$ python3 -q
>>> import numpy as np
>>> np.set_printoptions(precision=3, suppress=True, linewidth=120, sign=" ")
>>> def rnd(a):
...     return np.round(a, 3) + 0
... 
>>> M = np.loadtxt("x.csv", delimiter=",")
>>> M
array([[  5.,   9.,  -3.],
       [ 14.,   3., -10.],
       [  5.,  -6., -17.],
       [  8., -14., -14.],
       [  4.,  -7., -14.],
       [ -2., -10., -18.],
       [-11., -14., -27.],
       [-10., -11., -26.],
       [ -4., -15., -20.],
       [ -3., -10., -19.],
       [ -4., -15., -26.],
       [-13., -23., -20.],
       [ -4., -17., -26.],
       [-10., -11., -24.],
       [-12., -17., -20.],
       [ -6., -19., -17.],
       [  1., -10., -10.],
       [  7., -15.,  -2.],
       [  5.,  -7.,   2.],
       [  5.,  -6.,   6.],
       [  6., -10.,  14.],
       [  9., -17.,   9.],
       [  6., -19.,  13.],
       [  2., -21.,   9.],
       [ -4., -21.,  14.],
       [ -3., -16.,   5.],
       [ -6., -19.,  13.],
       [ -1., -15.,   4.]])
>>> Xs = (M - M.mean(axis=0)) / M.std(axis=0)
>>> np.argwhere(np.abs(Xs) > 2)
array([[ 0,  1],
       [ 1,  0],
       [ 1,  1]])
>>> coef = np.linalg.lstsq(np.delete(Xs, 1, axis=1), Xs[:, 1])[0]
>>> rnd(coef)
array([ 0.7  , -0.442])
>>> arr = np.loadtxt("out1.csv", delimiter=",")
>>> arr
array([[-0.023, -0.012, -0.006],
       [ 0.001, -0.026, -0.023],
       [-8.989,  2.99 ,  5.967],
       [-2.969,  1.025,  1.982],
       [-6.011,  1.981,  3.98 ]])
>>> U, sig, VT = np.linalg.svd(arr, full_matrices=False)
>>> rnd(np.abs(VT[0]))
array([ 0.803,  0.267,  0.533])
>>> rnd(np.sqrt((sig ** 2).sum())), rnd(np.linalg.norm(arr))
(np.float64(13.966), np.float64(13.966))
>>> rnd(sig / sig[0])
array([ 1.   ,  0.004,  0.001])
>>> rnd(np.cumsum(sig ** 2) / np.sum(sig ** 2))
array([ 1.,  1.,  1.])
>>> rnd(VT @ VT.T)
array([[ 1.,  0.,  0.],
       [ 0.,  1.,  0.],
       [ 0.,  0.,  1.]])
>>> F = np.loadtxt("run13.csv", delimiter=",")
>>> F
array([[ 30.461,  -3.634, -18.171,  -9.742],
       [ 31.777,  -4.764, -17.152,  -9.109],
       [ 23.461, -35.221, -10.486,  13.472],
       [ 23.724, -31.851, -11.936,  13.427],
       [ 25.467, -35.085, -11.795,  13.758],
       [ 23.391, -32.938, -12.171,  14.078],
       [-20.712,   6.883,  11.715,  11.538],
       [ 24.865, -33.575,  -9.576,  13.771],
       [ 29.144,  -3.595, -19.079, -11.076],
       [-20.798,   7.859,  13.196,   8.727],
       [ 24.809, -34.899, -13.191,  13.623],
       [ 31.784,  -2.751, -18.391,  -9.649]])
>>> theta = np.radians(120)
>>> r_ = np.eye(4)
>>> r_[1, 1] = r_[0, 0] = np.cos(theta)
>>> r_[1, 0], r_[0, 1] = -np.sin(theta), np.sin(theta)
>>> rnd(r_)
array([[-0.5  ,  0.866,  0.   ,  0.   ],
       [-0.866, -0.5  ,  0.   ,  0.   ],
       [ 0.   ,  0.   ,  1.   ,  0.   ],
       [ 0.   ,  0.   ,  0.   ,  1.   ]])
>>> out = F @ r_.T
>>> np.allclose(F @ F.T, out @ out.T)
True
>>> rng = np.random.default_rng(11)
>>> out = F + rng.integers(-2, 3, (12, 2)) @ rng.integers(-2, 3, (2, 4))
>>> rnd(out)
array([[ 26.461,  -1.634, -20.171,  -9.742],
       [ 31.777,  -3.764, -15.152, -10.109],
       [ 25.461, -37.221, -11.486,  14.472],
       [ 19.724, -26.851,  -7.936,  10.427],
       [ 21.467, -31.085,  -9.795,  11.758],
       [ 27.391, -36.938, -14.171,  16.078],
       [-24.712,  10.883,  13.715,   9.538],
       [ 20.865, -29.575,  -7.576,  11.771],
       [ 33.144,  -6.595, -19.079, -10.076],
       [-18.798,   7.859,  16.196,   7.727],
       [ 22.809, -30.899,  -8.191,  10.623],
       [ 31.784,  -4.751, -22.391,  -7.649]])
>>> rnd(np.abs(out - F).sum(axis=1))
array([  8.,   4.,   6.,  16.,  12.,  12.,  12.,  12.,   8.,   6.,  14.,   8.])
>>> rnd(np.linalg.svd(out - F, compute_uv=False))
array([ 17.935,   7.896,   0.   ,   0.   ])
>>> rnd(out - F)
array([[-4.,  2., -2.,  0.],
       [ 0.,  1.,  2., -1.],
       [ 2., -2., -1.,  1.],
       [-4.,  5.,  4., -3.],
       [-4.,  4.,  2., -2.],
       [ 4., -4., -2.,  2.],
       [-4.,  4.,  2., -2.],
       [-4.,  4.,  2., -2.],
       [ 4., -3.,  0.,  1.],
       [ 2.,  0.,  3., -1.],
       [-2.,  4.,  5., -3.],
       [ 0., -2., -4.,  2.]])
>>> J = 0.9 ** np.abs(np.subtract.outer(np.arange(5), np.arange(5)))
>>> rnd(J)
array([[ 1.   ,  0.9  ,  0.81 ,  0.729,  0.656],
       [ 0.9  ,  1.   ,  0.9  ,  0.81 ,  0.729],
       [ 0.81 ,  0.9  ,  1.   ,  0.9  ,  0.81 ],
       [ 0.729,  0.81 ,  0.9  ,  1.   ,  0.9  ],
       [ 0.656,  0.729,  0.81 ,  0.9  ,  1.   ]])
>>> x0 = np.array([0, -2, 3, -3, -1])
>>> rhs = J @ x0
>>> rnd(rhs)
array([-2.213, -2.459, -2.31 , -2.82 , -2.728])
>>> rnd(np.linalg.solve(J, -3 * rhs))
array([ 0.,  6., -9.,  9.,  3.])
>>> rnd(np.linalg.solve(J, J[:, 1]))
array([ 0.,  1.,  0.,  0.,  0.])
>>> rnd(np.linalg.solve(J, rhs + J[:, 4]))
array([ 0., -2.,  3., -3.,  0.])
